% ipython --no-banner

In [1]: import numpy as np

In [2]: from numpy import linalg as LA

In [3]: np.set_printoptions(suppress=True, linewidth=140)

In [4]: def rnd(a):
   ...:     return np.round(a, 2) + 0
   ...: 

In [5]: E = np.loadtxt("a.csv", delimiter=",")

In [6]: E
Out[6]: 
array([[ 3., -3.,  0.,  0.],
       [-3.,  1.,  0.,  0.],
       [ 0.,  0.,  3., -3.],
       [ 0.,  0., -3.,  1.]])

In [7]: E @ E
Out[7]: 
array([[ 18., -12.,   0.,   0.],
       [-12.,  10.,   0.,   0.],
       [  0.,   0.,  18., -12.],
       [  0.,   0., -12.,  10.]])

In [8]: np.flatnonzero(LA.matrix_power((E != 0) + (E.T != 0) + np.eye(4), 4)[2])
Out[8]: array([2, 3])

In [9]: rnd(LA.det(E))
Out[9]: np.float64(36.0)

In [10]: rnd(np.sort(LA.eigvals(E).real))
Out[10]: array([-1.16, -1.16,  5.16,  5.16])

In [11]: (E != 0).astype(int)
Out[11]: 
array([[1, 1, 0, 0],
       [1, 1, 0, 0],
       [0, 0, 1, 1],
       [0, 0, 1, 1]])

In [12]: rng = np.random.default_rng(448838)

In [13]: B = E + rng.integers(-2, 3, (4, 2)) @ rng.integers(-2, 3, (2, 4))

In [14]: B
Out[14]: 
array([[ 3., -2.,  0.,  3.],
       [-3., -1.,  2., -4.],
       [ 0., -1.,  6., -3.],
       [ 0., -1.,  1.,  2.]])

In [15]: np.abs(B - E).sum(axis=1)
Out[15]: array([4., 8., 4., 6.])

In [16]: ev, vecs = LA.eig(E)

In [17]: rnd(np.sort(LA.eigvals(E.T)))
Out[17]: array([-1.16, -1.16,  5.16,  5.16])

In [18]: rnd(np.sort(LA.eigvals(LA.inv(E))))
Out[18]: array([-0.86, -0.86,  0.19,  0.19])

In [19]: rnd(np.sort(LA.eigvals(E @ E)))
Out[19]: array([ 1.35,  1.35, 26.65, 26.65])

In [20]: W0 = np.array([[0, 0, 1, 0, -3, 0, -2],
    ...:     [-1, -2, 1, -3, -2, -2, 1],
    ...:     [-2, -1, 3, 1, 3, 2, 2],
    ...:     [1, 0, 0, 2, 1, 0, 0],
    ...:     [2, 3, -1, 0, 1, 0, 2],
    ...:     [-2, -1, -3, -1, 1, -2, 2],
    ...:     [-2, 0, 0, -1, -2, -3, -2],
    ...:     [1, 1, -2, -1, -1, 1, -1]])

In [21]: W0[:, 2] = 3 * W0[:, 4]

In [22]: W0
Out[22]: 
array([[ 0,  0, -9,  0, -3,  0, -2],
       [-1, -2, -6, -3, -2, -2,  1],
       [-2, -1,  9,  1,  3,  2,  2],
       [ 1,  0,  3,  2,  1,  0,  0],
       [ 2,  3,  3,  0,  1,  0,  2],
       [-2, -1,  3, -1,  1, -2,  2],
       [-2,  0, -6, -1, -2, -3, -2],
       [ 1,  1, -3, -1, -1,  1, -1]])

In [23]: B = np.array([[1, 0, 0],
    ...:     [2, 2, 0],
    ...:     [2, 1, 0],
    ...:     [0, 2, 1],
    ...:     [2, 2, 0],
    ...:     [2, 1, 2],
    ...:     [2, 2, 2]])

In [24]: np.einsum("ij,ij->i", W0, W0)
Out[24]: array([ 94,  59, 104,  15,  27,  24,  58,  15])

In [25]: LA.matrix_rank(np.vstack([W0, B.T]))
Out[25]: np.int64(7)

In [26]: np.einsum("ij->j", W0)
Out[26]: array([-3,  0, -6, -3, -2, -4,  2])

In [27]: cov = W0.T @ W0

In [28]: LA.matrix_rank(cov)
Out[28]: np.int64(6)

In [29]: np.diag(cov)
Out[29]: array([ 19,  16, 270,  17,  30,  22,  22])

In [30]: rnd(LA.eigvalsh(cov)[::-1])
Out[30]: array([323.89,  40.31,  16.87,   9.57,   3.79,   1.57,   0.  ])

In [31]: X = np.load("x.npy")

In [32]: X
Out[32]: 
array([[ 0.,  0., -2., -2., -3.,  0., -3.,  1.],
       [ 0.,  0., -1., -3.,  1.,  3.,  2.,  2.],
       [-2., -1.,  0.,  0.,  0.,  0.,  0.,  0.],
       [-2., -3.,  0.,  0.,  0.,  0.,  0.,  0.],
       [-3.,  1.,  0.,  0.,  0.,  0.,  0.,  0.],
       [ 0.,  3.,  0.,  0.,  0.,  0.,  0.,  0.],
       [-3.,  2.,  0.,  0.,  0.,  0.,  0.,  0.],
       [ 1.,  2.,  0.,  0.,  0.,  0.,  0.,  0.]])

In [33]: np.allclose(X @ X.T, X.T @ X)
Out[33]: True

In [34]: rnd(LA.det(X))
Out[34]: np.float64(0.0)

In [35]: print(X @ X)
[[27.  1.  0.  0.  0.  0.  0.  0.]
 [ 1. 28.  0.  0.  0.  0.  0.  0.]
 [ 0.  0.  5.  7.  5. -3.  4. -4.]
 [ 0.  0.  7. 13.  3. -9.  0. -8.]
 [ 0.  0.  5.  3. 10.  3. 11. -1.]
 [ 0.  0. -3. -9.  3.  9.  6.  6.]
 [ 0.  0.  4.  0. 11.  6. 13.  1.]
 [ 0.  0. -4. -8. -1.  6.  1.  5.]]

In [36]: rnd(np.sort(np.abs(LA.eigvals(X))))
Out[36]: array([0.  , 0.  , 0.  , 0.  , 5.14, 5.14, 5.35, 5.35])

In [37]: rnd(np.abs(LA.eigvals(X)).max())
Out[37]: np.float64(5.35)

In [38]: mat = np.load("out17.npy")

In [39]: rnd(mat)
Out[39]: 
array([[0.12, 0.38, 0.12, 0.38, 0.  ],
       [0.27, 0.09, 0.18, 0.27, 0.18],
       [0.  , 0.11, 0.44, 0.11, 0.33],
       [0.6 , 0.  , 0.  , 0.4 , 0.  ],
       [0.6 , 0.2 , 0.  , 0.  , 0.2 ]])

In [40]: rnd(LA.eigvals(mat).sum().real)
Out[40]: np.float64(1.26)

In [41]: print(rnd(LA.det(2 * mat)), rnd(LA.det(mat)))
0.1 0.0

In [42]: rnd(np.kron(np.eye(2, dtype=int), mat))
Out[42]: 
array([[0.12, 0.38, 0.12, 0.38, 0.  , 0.  , 0.  , 0.  , 0.  , 0.  ],
       [0.27, 0.09, 0.18, 0.27, 0.18, 0.  , 0.  , 0.  , 0.  , 0.  ],
       [0.  , 0.11, 0.44, 0.11, 0.33, 0.  , 0.  , 0.  , 0.  , 0.  ],
       [0.6 , 0.  , 0.  , 0.4 , 0.  , 0.  , 0.  , 0.  , 0.  , 0.  ],
       [0.6 , 0.2 , 0.  , 0.  , 0.2 , 0.  , 0.  , 0.  , 0.  , 0.  ],
       [0.  , 0.  , 0.  , 0.  , 0.  , 0.12, 0.38, 0.12, 0.38, 0.  ],
       [0.  , 0.  , 0.  , 0.  , 0.  , 0.27, 0.09, 0.18, 0.27, 0.18],
       [0.  , 0.  , 0.  , 0.  , 0.  , 0.  , 0.11, 0.44, 0.11, 0.33],
       [0.  , 0.  , 0.  , 0.  , 0.  , 0.6 , 0.  , 0.  , 0.4 , 0.  ],
       [0.  , 0.  , 0.  , 0.  , 0.  , 0.6 , 0.2 , 0.  , 0.  , 0.2 ]])

In [43]: rnd(np.einsum("ij,ji->", mat, mat))
Out[43]: np.float64(1.19)

In [44]: rnd(LA.det(mat.T))
Out[44]: np.float64(0.0)

In [45]: print(rnd(np.poly(mat)))
[ 1.   -1.26  0.2   0.05  0.02  0.  ]

In [46]: B = LA.inv(mat)

In [47]: rnd(LA.cond(mat))
Out[47]: np.float64(28.93)

In [48]: rnd(mat @ B)
Out[48]: 
array([[1., 0., 0., 0., 0.],
       [0., 1., 0., 0., 0.],
       [0., 0., 1., 0., 0.],
       [0., 0., 0., 1., 0.],
       [0., 0., 0., 0., 1.]])

In [49]: np.allclose(B, mat.T)
Out[49]: False

In [50]: idx = rng.permutation(5)

In [51]: idx
Out[51]: array([3, 4, 0, 2, 1])

In [52]: B = mat[idx][:, idx]

In [53]: rnd(np.sort(np.abs(LA.eigvals(B))))
Out[53]: array([0.14, 0.23, 0.23, 0.43, 1.  ])

In [54]: m1 = np.load("case14.npy")

In [55]: print(rnd(m1))
[[ 0.01  0.08 -0.02  0.    0.01  0.  ]
 [ 0.08  0.91 -0.25 -0.05  0.11 -0.05]
 [-0.02 -0.25  0.07  0.01 -0.03  0.01]
 [ 0.   -0.05  0.01  0.   -0.01  0.  ]
 [ 0.01  0.11 -0.03 -0.01  0.01 -0.01]
 [ 0.   -0.05  0.01  0.   -0.01  0.  ]]

In [56]: idx = rng.permutation(6)

In [57]: idx
Out[57]: array([0, 3, 2, 1, 5, 4])

In [58]: B = m1[idx][:, idx]

In [59]: np.allclose(B, m1)
Out[59]: False

In [60]: print(rnd(B))
[[ 0.01  0.   -0.02  0.08  0.    0.01]
 [ 0.    0.    0.01 -0.05  0.   -0.01]
 [-0.02  0.01  0.07 -0.25  0.01 -0.03]
 [ 0.08 -0.05 -0.25  0.91 -0.05  0.11]
 [ 0.    0.    0.01 -0.05  0.   -0.01]
 [ 0.01 -0.01 -0.03  0.11 -0.01  0.01]]

In [61]: print(rnd(np.diag(B)))
[0.01 0.   0.07 0.91 0.   0.01]

In [62]: rnd(LA.det(B)), rnd(LA.det(m1[idx]))
Out[62]: (np.float64(0.0), np.float64(0.0))

In [63]: rnd(np.trace(B))
Out[63]: np.float64(1.0)

In [64]: U, sig, Vt = LA.svd(m1)

In [65]: np.argmax(sig[:-1] / (sig[1:] + 1e-6)) + 1
Out[65]: np.int64(1)

In [66]: rnd(sig)
Out[66]: array([1., 0., 0., 0., 0., 0.])

In [67]: B = U[:, :1] @ np.diag(sig[:1]) @ Vt[:1]

In [68]: rnd(LA.norm(m1 - B, 2)), rnd(sig[1])
Out[68]: (np.float64(0.0), np.float64(0.0))

In [69]: LA.matrix_rank(m1, rtol=0.05)
Out[69]: np.int64(1)

In [70]: rnd(LA.norm(m1 - B) / LA.norm(m1))
Out[70]: np.float64(0.0)

In [71]: def softmax(z):
    ...:     e = np.exp(z - z.max(axis=-1, keepdims=True))
    ...:     return e / e.sum(axis=-1, keepdims=True)
    ...: 

In [72]: print(rnd(softmax(m1[0] + 4)))
[0.17 0.18 0.16 0.16 0.17 0.16]

In [73]: rnd(softmax(m1[0]))
Out[73]: array([0.17, 0.18, 0.16, 0.16, 0.17, 0.16])

In [74]: scores = m1 @ m1.T / np.sqrt(6)

In [75]: print(softmax(scores).round(6).argmax(axis=1))
[1 1 2 2 1 2]
